In [1]: import numpy as np

In [2]: np.set_printoptions(suppress=True, linewidth=160)

In [3]: def rd(a):
   ...:     return np.round(a, 3) + 0
   ...: 

In [4]: K = np.loadtxt("sample17.csv", delimiter=",")

In [5]: print(K)
[[-1.  1.  1.  1.  1.  1.  1.]
 [ 1. -1.  1.  1.  1.  1.  1.]
 [ 1.  1. -1.  1.  1.  1.  1.]
 [ 1.  1.  1. -1.  1.  1.  1.]
 [ 1.  1.  1.  1. -1.  1.  1.]
 [ 1.  1.  1.  1.  1. -1.  1.]
 [ 1.  1.  1.  1.  1.  1. -1.]]

In [6]: x0 = np.array([5, -3, -4, 3, -5, 5, -3])

In [7]: y = K @ x0

In [8]: coef, lr = np.zeros(7), 1 / np.linalg.norm(K, 2) ** 2

In [9]: for i in range(200):
   ...:     coef -= lr * K.T @ (K @ coef - y)
   ...:     if i % 50 == 0: print(i, round(np.linalg.norm(K @ coef - y), 3))
   ...: 
0 18.205
50 0.003
100 0.0
150 0.0

In [10]: print(rd(np.linalg.cond(K)))
2.5

In [11]: rng = np.random.default_rng(80)

In [12]: labels = rng.permutation(7)

In [13]: print(labels)
[1 4 0 2 3 5 6]

In [14]: B = K[labels][:, labels]

In [15]: print(np.trace(B))
-7.0

In [16]: print(rd(np.linalg.det(B)), rd(np.linalg.det(K[labels])))
320.0 320.0

In [17]: print(B)
[[-1.  1.  1.  1.  1.  1.  1.]
 [ 1. -1.  1.  1.  1.  1.  1.]
 [ 1.  1. -1.  1.  1.  1.  1.]
 [ 1.  1.  1. -1.  1.  1.  1.]
 [ 1.  1.  1.  1. -1.  1.  1.]
 [ 1.  1.  1.  1.  1. -1.  1.]
 [ 1.  1.  1.  1.  1.  1. -1.]]

In [18]: print(np.diag(B))
[-1. -1. -1. -1. -1. -1. -1.]

In [19]: E = np.load("m.npy")

In [20]: print(rd(E))
[[0.354 0.197 0.039 0.039 0.432]
 [0.197 0.109 0.022 0.022 0.24 ]
 [0.039 0.022 0.004 0.004 0.048]
 [0.039 0.022 0.004 0.004 0.048]
 [0.432 0.24  0.048 0.048 0.528]]

In [21]: vals, vecs = np.linalg.eigh(E)

In [22]: x0 = np.array([-1, 3, 3, -5, 2])

In [23]: print(rd(np.abs(E).sum(axis=1).max()), np.abs(vals).max())
1.297 1.0

In [24]: print(rd(x0 @ E @ x0 / (x0 @ x0)), rd(vals[0]), vals[-1])
0.061 0.0 1.0

In [25]: arr = np.load("dump.npy")

In [26]: print(arr)
[[-3.484  5.044  5.761 -6.119  6.62   4.789  5.773  2.754  2.541 -3.537]
 [-0.287  5.64   5.602 -6.086  4.02   6.874  6.401  3.056  4.018 -5.483]
 [-3.026  6.223  6.393 -6.313  6.255  5.898  4.979  5.408  0.315 -5.499]
 [-3.059  5.288  5.989 -7.705  5.342  5.745  7.299  2.547  2.425 -4.297]
 [-2.361  6.521  6.19  -6.517  5.701  4.729  6.092  3.112  2.493 -7.696]
 [-0.649  7.304  5.559 -5.779  6.568  7.202  5.974  3.159  2.294 -5.423]
 [-2.485  4.257  8.262 -4.678  4.976  5.377  7.713  2.801  3.525 -6.201]
 [-2.111  6.556  6.776 -5.514  5.458  6.981  6.127  1.495  1.73  -6.506]
 [-2.726  7.46   5.845 -5.348  7.135  6.784  3.902  2.969  3.105 -5.93 ]
 [-3.013  4.821  5.747 -6.543  4.556  6.286  4.398  2.476  4.439 -4.362]
 [-2.876  5.638  5.421 -4.66   7.093  6.028  5.644  3.085  2.672 -5.251]
 [-1.655  5.987  4.975 -7.585  7.57   6.812  4.736  3.181  2.418 -5.008]
 [-3.237  5.788  6.761 -4.441  6.417  5.927  3.508  0.968  2.817 -4.797]
 [-3.416  7.584  6.047 -7.511  5.26   6.987  6.009  4.697  2.566 -5.998]
 [-4.16   5.844  7.728 -6.102  6.057  7.646  5.827  3.639  4.311 -5.604]
 [-3.55   8.372  4.309 -6.506  6.386  5.133  5.949  2.513  4.771 -5.144]
 [-3.093  6.206  7.264 -3.488  7.681  5.031  5.995  4.571  1.248 -5.757]
 [-2.25   6.609  5.913 -8.082  5.204  2.989  5.933  3.254  2.557 -5.025]
 [-3.533  5.725  6.573 -6.22   6.93   6.016  5.2    4.427  1.623 -5.468]
 [-4.422  5.559  6.408 -6.66   5.203  5.718  5.672  2.545  4.146 -4.958]
 [-1.102  7.677  6.908 -3.92   5.767  5.393  6.492  3.115  5.303 -5.282]
 [-3.631  7.399  6.572 -4.157  6.61   4.523  6.619  1.987  3.232 -4.185]]

In [27]: print(np.linalg.cond(arr) > 100)
False

In [28]: print(np.linalg.matrix_rank(arr, rtol=0.1))
1

In [29]: print([round(float(x), 3) for x in np.linalg.svd(arr, compute_uv=False)[:3]])
[77.239, 6.69, 6.491]

In [30]: x0 = np.array([2, 1, -2, 0, 0])

In [31]: print(rd(E @ E @ x0))
[0.825 0.459 0.092 0.092 1.009]

In [32]: arr @ arr
Traceback (most recent call last):
  Cell In[32], line 1
    arr @ arr
ValueError: matmul: Input operand 1 has a mismatch in its core dimension 0, with gufunc signature (n?,k),(k,m?)->(n?,m?) (size 22 is different from 10)


In [33]: C2 = arr.T @ arr

In [34]: print(np.allclose(C2, C2.T))
True

In [35]: print(rd(np.linalg.eigvalsh(C2)[::-1]))
[5965.913   44.756   42.132   33.082   30.689   27.146   12.989   12.31     7.117    4.854]

In [36]: print(rd(np.diag(C2)))
[188.001 882.254 869.508 801.394 821.558 779.564 745.118 230.749 220.163 642.681]

In [37]: print((arr @ arr.T).shape)
(22, 22)

In [38]: print(np.linalg.matrix_rank(C2))
10

In [39]: A = np.loadtxt("case17.csv", delimiter=",")

In [40]: print(A)
[[-0.4   -0.3    1.032 -1.8    0.7    0.5    0.1    0.2   -0.3    0.3  ]
 [ 3.8    1.4    2.787  0.9   -0.3    1.4    0.4    0.2    0.9   -0.2  ]
 [ 0.    -0.1    2.003 -1.1   -1.1    1.     0.5   -0.8   -0.4   -1.3  ]
 [ 0.6   -0.7   -1.894 -1.4    0.6   -1.    -0.1    0.9    0.7    0.4  ]
 [-1.3    0.8    1.945 -0.1    1.3    1.    -0.3    0.4    0.4    0.8  ]
 [-0.8   -0.1   -2.002 -0.1   -0.3   -1.     0.9   -0.6   -0.8    1.7  ]
 [ 0.3    0.2    0.992 -0.9    0.5    0.5    1.4   -0.5   -0.9   -0.6  ]
 [ 0.4   -1.5   -1.026  0.1    0.8   -0.5   -0.9   -2.2    0.8    0.8  ]
 [-1.2    0.4    2.109  1.     0.     1.    -1.     1.8    0.    -0.5  ]
 [ 0.1    1.2    2.375 -0.6    0.6    1.2   -1.7   -0.2    0.3   -2.5  ]
 [-0.2   -0.3    0.63  -1.3   -0.9    0.3    0.6   -1.     0.7    0.5  ]
 [-0.1   -1.6   -0.003 -0.6    1.4    0.     0.7    0.2    0.3    0.7  ]
 [-0.2    0.5    1.314 -0.3   -2.3    0.7   -1.     0.     0.8   -0.3  ]
 [ 1.1   -0.9   -2.799 -0.4   -1.    -1.4   -0.6    0.2   -1.6    0.7  ]
 [-0.2   -0.8    3.832  0.9   -0.1    1.9    0.5   -0.5   -0.6    1.4  ]
 [ 0.2    0.1   -2.02   1.6   -0.8   -1.     0.6   -1.6    0.2   -0.6  ]
 [-0.1   -0.3    0.399 -0.4    0.3    0.2    2.7   -0.6   -1.9    1.9  ]
 [ 0.    -1.3   -2.834 -0.4   -2.1   -1.4    0.     0.1   -0.3    0.1  ]
 [-0.9   -0.3    1.366  0.8    1.     0.7    0.2   -0.1    0.8   -0.5  ]]

In [41]: B = np.c_[A[:, :4] @ np.array([[2, -1, -1, 0], [-2, 1, -1, 1], [-1, -1, 1, -2], [-1, 0, 0, -1]]), np.array([2, -1, 0, -2, 1, 2, -1, -2, 0, -2, 2, -2, 1, -2, -2, -1, 0, -1, 1])]

In [42]: print(rd(B))
[[ 0.568 -0.932  1.732 -0.564  2.   ]
 [ 1.113 -5.187 -2.413 -5.074 -1.   ]
 [-0.703 -2.103  2.103 -3.006  0.   ]
 [ 5.894  0.594 -1.794  4.488 -2.   ]
 [-6.045  0.155  2.445 -2.99   1.   ]
 [ 0.702  2.702 -1.102  4.004  2.   ]
 [ 0.108 -1.092  0.492 -0.884 -1.   ]
 [ 4.726 -0.874  0.074  0.452 -2.   ]
 [-6.309 -0.509  2.909 -4.818  0.   ]
 [-3.975 -1.275  1.075 -2.95  -2.   ]
 [ 0.87  -0.73   1.13  -0.26   2.   ]
 [ 3.603 -1.497  1.697 -0.994 -2.   ]
 [-2.414 -0.614  1.014 -1.828  1.   ]
 [ 7.199  0.799 -2.999  5.098 -2.   ]
 [-3.532 -4.432  4.832 -9.364 -2.   ]
 [ 0.62   1.92  -2.32   2.54  -1.   ]
 [ 0.401 -0.599  0.799 -0.698  0.   ]
 [ 5.834  1.534 -1.534  4.768 -1.   ]
 [-3.366 -0.766  2.566 -3.832  1.   ]]

In [43]: print(rd(np.linalg.lstsq(A, B[:, 0])[0]))
[ 2. -2. -1. -1.  0.  0.  0.  0.  0.  0.]

In [44]: print(np.linalg.matrix_rank(np.c_[A, B]))
11

In [45]: print(rd(np.linalg.norm(np.linalg.qr(A)[0].T @ B, axis=0) ** 2 / ((B ** 2).sum(axis=0) + 1e-12)))
[1.   1.   1.   1.   0.67]
